>>> import numpy as np
>>> np.set_printoptions(precision=3, suppress=True, linewidth=140)
>>> m1 = np.load("dump.npy")
>>> print(m1)
[[-1.  4. -2. -1.]
 [-2.  8. -4. -2.]
 [-1.  8. -4. -3.]
 [ 0.  4. -2. -2.]]
>>> # null space of dimension 2
>>> U, s, VT = np.linalg.svd(m1)
>>> print(s.round(3) + 0)
[14.894  1.477  0.     0.   ]
>>> B = U[:, :2] @ np.diag(s[:2]) @ VT[:2]
>>> print(B.round(3) + 0)
[[-1.  4. -2. -1.]
 [-2.  8. -4. -2.]
 [-1.  8. -4. -3.]
 [ 0.  4. -2. -2.]]
>>> print(m1.shape)
(4, 4)
>>> print(np.round(np.linalg.svd(m1, compute_uv=False), 3) + 0)
[14.894  1.477  0.     0.   ]
>>> print(m1.sum(axis=1))
[0. 0. 0. 0.]
>>> print(np.diff(m1, axis=0))
[[-1.  4. -2. -1.]
 [ 1.  0.  0. -1.]
 [ 1. -4.  2.  1.]]
>>> print(m1.sum(axis=0))
[ -4.  24. -12.  -8.]
>>> print(np.count_nonzero(m1))
15
>>> print(m1.mean(axis=0))
[-1.  6. -3. -2.]
>>> print(np.argsort(-np.linalg.norm(m1, axis=0).round(6), kind="stable")[:3])
[1 2 3]
>>> print(np.linalg.cond(m1) > 100)
True
>>> print(np.round(np.linalg.norm(m1, 2) / np.linalg.norm(m1), 3))
0.995
>>> print(np.kron(np.eye(2, dtype=int), m1))
[[-1.  4. -2. -1. -0.  0. -0. -0.]
 [-2.  8. -4. -2. -0.  0. -0. -0.]
 [-1.  8. -4. -3. -0.  0. -0. -0.]
 [ 0.  4. -2. -2.  0.  0. -0. -0.]
 [-0.  0. -0. -0. -1.  4. -2. -1.]
 [-0.  0. -0. -0. -2.  8. -4. -2.]
 [-0.  0. -0. -0. -1.  8. -4. -3.]
 [ 0.  0. -0. -0.  0.  4. -2. -2.]]
>>> print(np.round(np.poly(m1), 3) + 0)
[ 1. -1. -2.  0.  0.]
>>> print(round(np.linalg.det(m1[::-1]), 3))
0.0
>>> print(np.round(np.linalg.eigvals(m1).sum().real, 3))
1.0
>>> arr = np.load("case18.npy")
>>> print(arr)
[[0.048 0.143 0.048 0.    0.095 0.143 0.143 0.048 0.095 0.095 0.143]
 [0.188 0.188 0.125 0.062 0.062 0.188 0.062 0.062 0.062 0.    0.   ]
 [0.    0.167 0.111 0.167 0.167 0.    0.    0.167 0.111 0.    0.111]
 [0.087 0.087 0.043 0.043 0.087 0.043 0.13  0.087 0.13  0.13  0.13 ]
 [0.05  0.15  0.1   0.    0.15  0.05  0.1   0.15  0.1   0.1   0.05 ]
 [0.105 0.    0.053 0.053 0.105 0.105 0.053 0.158 0.105 0.158 0.105]
 [0.1   0.1   0.    0.05  0.1   0.1   0.2   0.1   0.15  0.    0.1  ]
 [0.053 0.    0.158 0.158 0.105 0.053 0.105 0.158 0.053 0.105 0.053]
 [0.    0.056 0.111 0.111 0.056 0.111 0.111 0.167 0.111 0.111 0.056]
 [0.038 0.077 0.077 0.115 0.115 0.115 0.115 0.115 0.115 0.038 0.077]
 [0.105 0.158 0.053 0.053 0.    0.105 0.    0.    0.158 0.158 0.211]]
>>> # row-stochastic, so 1 is an eigenvalue
>>> O, R = np.linalg.qr(arr)
>>> print(np.allclose(R.T @ R, arr.T @ arr))
True
>>> print(np.round(O.T @ O, 3) + 0)
[[1. 0. 0. 0. 0. 0. 0. 0. 0. 0. 0.]
 [0. 1. 0. 0. 0. 0. 0. 0. 0. 0. 0.]
 [0. 0. 1. 0. 0. 0. 0. 0. 0. 0. 0.]
 [0. 0. 0. 1. 0. 0. 0. 0. 0. 0. 0.]
 [0. 0. 0. 0. 1. 0. 0. 0. 0. 0. 0.]
 [0. 0. 0. 0. 0. 1. 0. 0. 0. 0. 0.]
 [0. 0. 0. 0. 0. 0. 1. 0. 0. 0. 0.]
 [0. 0. 0. 0. 0. 0. 0. 1. 0. 0. 0.]
 [0. 0. 0. 0. 0. 0. 0. 0. 1. 0. 0.]
 [0. 0. 0. 0. 0. 0. 0. 0. 0. 1. 0.]
 [0. 0. 0. 0. 0. 0. 0. 0. 0. 0. 1.]]
>>> print(O.shape, R.shape)
(11, 11) (11, 11)
>>> print(np.abs(np.diag(R)))
[0.29  0.261 0.199 0.146 0.166 0.146 0.159 0.086 0.092 0.06  0.031]
>>> print(np.round(np.trace(O @ O.T), 3))
11.0
>>> x0 = np.array([-4, 1, -6, 5, -9, 2, -1, 5, 3, -3, -9])
>>> y = arr @ x0
>>> b, lr = np.zeros(11), 1 / np.linalg.norm(arr, 2) ** 2
>>> for i in range(20):
...     b -= lr * arr.T @ (arr @ b - y)
...     if i % 5 == 0: print(i, round(np.linalg.norm(arr @ b - y), 3))
... 
0 1.886
5 1.534
10 1.329
15 1.199
>>> print(round(np.linalg.cond(arr), 3))
94.014
>>> print(b)
[-1.699 -1.971 -0.293  1.334 -1.845 -0.189 -0.665  0.135 -1.376 -3.524 -3.664]
